>>> import numpy as np
>>> np.set_printoptions(suppress=True, linewidth=160)
>>> def tidy(a):
...     return np.round(a, 2) + 0
... 
>>> out = np.array([[1, 1], [1, -1]])
>>> rng = np.random.default_rng(31593)
>>> J = np.kron(out, np.kron(out, out))[rng.permutation(8)][:5]
>>> print(J)
[[ 1 -1 -1  1  1 -1 -1  1]
 [ 1 -1  1 -1  1 -1  1 -1]
 [ 1  1  1  1 -1 -1 -1 -1]
 [ 1 -1 -1  1 -1  1  1 -1]
 [ 1  1 -1 -1 -1 -1  1  1]]
>>> vec = np.array([2, 0, 3, 1, 1, 1, 2, 2])
>>> a = np.maximum(J @ vec, 0)
>>> print(np.flatnonzero(a > 1e-9))
[1]
>>> print(np.maximum(J @ vec, 0) - np.maximum(-J @ vec, 0))
[0 4 0 0 0]
>>> print(tidy(np.tanh(J @ vec)))
[0. 1. 0. 0. 0.]
>>> blk = np.stack([J, -1 * J, J[::-1]])
>>> print(blk.sum(axis=0))
[[ 1  1 -1 -1 -1 -1  1  1]
 [ 1 -1 -1  1 -1  1  1 -1]
 [ 1  1  1  1 -1 -1 -1 -1]
 [ 1 -1  1 -1  1 -1  1 -1]
 [ 1 -1 -1  1  1 -1 -1  1]]
>>> print(np.einsum("bij,cij->bc", blk, blk))
[[ 40 -40   8]
 [-40  40  -8]
 [  8  -8  40]]
>>> print(np.linalg.matrix_rank(blk.reshape(3, -1)))
2
>>> print((blk @ J.T).shape)
(3, 5, 5)
>>> def softmax(z):
...     e = np.exp(z - z.max(axis=-1, keepdims=True))
...     return e / e.sum(axis=-1, keepdims=True)
... 
>>> print(tidy(softmax(J[4] + 5)))
[0.22 0.22 0.03 0.03 0.03 0.03 0.22 0.22]
>>> print(tidy(softmax(J[4])))
[0.22 0.22 0.03 0.03 0.03 0.03 0.22 0.22]
>>> S = J @ J.T / np.sqrt(8)
>>> print(tidy(softmax(S)))
[[0.81 0.05 0.05 0.05 0.05]
 [0.05 0.81 0.05 0.05 0.05]
 [0.05 0.05 0.81 0.05 0.05]
 [0.05 0.05 0.05 0.81 0.05]
 [0.05 0.05 0.05 0.05 0.81]]
>>> print(tidy(softmax(S)[4] @ J))
[ 1.    0.71 -0.81 -0.71 -0.81 -0.9   0.81  0.71]
>>> X = np.load("a.npy")
>>> print(X)
[[0 0 0 0]
 [0 0 1 0]
 [0 1 0 1]
 [0 0 1 0]]
>>> W1 = np.array([[0, 1], [5, 4], [4, 1], [2, 2]])
>>> beta = np.array([-3, 3])
>>> H = np.maximum(X @ W1 + beta, 0)
>>> print((H > 0).astype(int))
[[0 1]
 [1 1]
 [1 1]
 [1 1]]
>>> print(np.linalg.matrix_rank(H))
2
>>> print(H)
[[0 3]
 [1 4]
 [4 9]
 [1 4]]
>>> print((H > 0).mean(axis=0))
[0.75 1.  ]
>>> C = np.array([[2, 2], [2, 1]])
>>> print(H @ C)
[[ 6  3]
 [10  6]
 [26 17]
 [10  6]]
>>> print((H @ C).round(6).argmax(axis=1))
[0 0 0 0]
>>> print(W1 @ C)
[[ 2  1]
 [18 14]
 [10  9]
 [ 8  6]]
>>> rk = np.linalg.matrix_rank(X)
>>> print(rk)
2
>>> ns = np.linalg.svd(X)[2][rk:].T
>>> print([int(np.linalg.matrix_rank(X[:, :j + 1])) for j in range(4)])
[0, 1, 2, 2]
>>> print(tidy(ns @ ns.T))
[[ 1.   0.   0.   0. ]
 [ 0.   0.5  0.  -0.5]
 [ 0.   0.   0.   0. ]
 [ 0.  -0.5  0.   0.5]]
>>> print(ns.shape)
(4, 2)
>>> print([int(np.linalg.matrix_rank(X[:i])) for i in range(1, len(X) + 1)])
[0, 1, 2, 2]
>>> print(X @ ns)
[[0. 0.]
 [0. 0.]
 [0. 0.]
 [0. 0.]]
>>> try:
...     np.linalg.inv(X)
... except np.linalg.LinAlgError as e:
...     print(e)
... 
Singular matrix
>>> print(tidy(np.trace(np.linalg.pinv(X) @ X)))
2.0
>>> print(np.allclose(X[:-1].T @ np.linalg.lstsq(X[:-1].T, X[-1])[0], X[-1]))
True
>>> print(np.unique(X.round(6), axis=0).shape)
(3, 4)
>>> print(np.abs(np.diag(np.linalg.qr(X)[1])) > 1e-9)
[False  True  True False]
>>> print(tidy(X @ np.linalg.pinv(X) @ X))
[[0. 0. 0. 0.]
 [0. 0. 1. 0.]
 [0. 1. 0. 1.]
 [0. 0. 1. 0.]]
>>> U, s, vt = np.linalg.svd(X)
>>> V = vt[:(s > 1e-8).sum()]
>>> vec = X[3] + -1 * X[0] + rng.integers(2) * np.eye(4)[2]
>>> print(vec)
[0. 0. 1. 0.]
>>> print(tidy(V.T @ V))
[[0.  0.  0.  0. ]
 [0.  0.5 0.  0.5]
 [0.  0.  1.  0. ]
 [0.  0.5 0.  0.5]]
>>> print(np.allclose(V.T @ V @ vec, vec))
True
>>> print(tidy(np.diag(V.T @ V)))
[0.  0.5 1.  0.5]
>>> F = np.load("case7.npy")
>>> print(F)
[[ 2.42  2.48  0.44  1.66  1.89 -0.57]
 [ 1.91  2.93  0.43  1.65  2.15 -1.04]
 [ 0.85 -1.86  2.25  1.77  4.51 -3.76]
 [ 2.03 -0.72 -0.94  2.82  2.32 -2.76]
 [ 1.57 -0.31  1.41  1.93  3.55 -2.39]
 [ 0.33 -2.63  0.9   1.48  3.47 -3.43]
 [ 3.46 -0.32  0.69  3.09  3.82 -3.59]
 [-0.24  0.15  0.42 -0.24 -0.16  0.14]
 [ 3.94 -0.2   2.73  3.05  7.02 -2.26]
 [ 2.57  0.83  2.45  2.46  4.91 -1.85]
 [ 3.39  2.35 -0.88  3.04  3.2  -0.56]
 [-0.23 -0.41 -0.13  0.14  0.21 -1.04]
 [-0.13 -0.37  0.11  0.75  0.39 -1.3 ]
 [ 2.13 -0.32 -0.39  1.97  2.69 -1.83]
 [ 2.36  0.22 -0.41  2.17  2.53 -1.95]
 [ 4.76 -0.11 -0.56  3.91  4.9  -3.21]
 [ 0.9  -0.86  2.34  0.75  4.66 -2.25]
 [ 0.36 -0.15  2.3   0.44  2.43 -2.56]
 [-0.1  -0.76 -0.23  0.1   0.37 -1.29]
 [-0.24 -2.81  2.62  0.78  4.96 -4.  ]]
>>> labels = F[:, 1] > np.median(F[:, 1])
>>> f = F[labels].mean(axis=0) - F[~labels].mean(axis=0)
>>> print(tidy(f))
[1.4  1.93 0.11 0.64 0.5  0.9 ]
>>> print(((F - F.mean(axis=0)) @ f > 0).astype(int))
[1 1 0 0 0 0 1 0 1 1 1 0 0 1 1 1 0 0 0 0]
>>> print(np.argsort(-np.abs(f).round(6), kind="stable"))
[1 0 5 3 4 2]
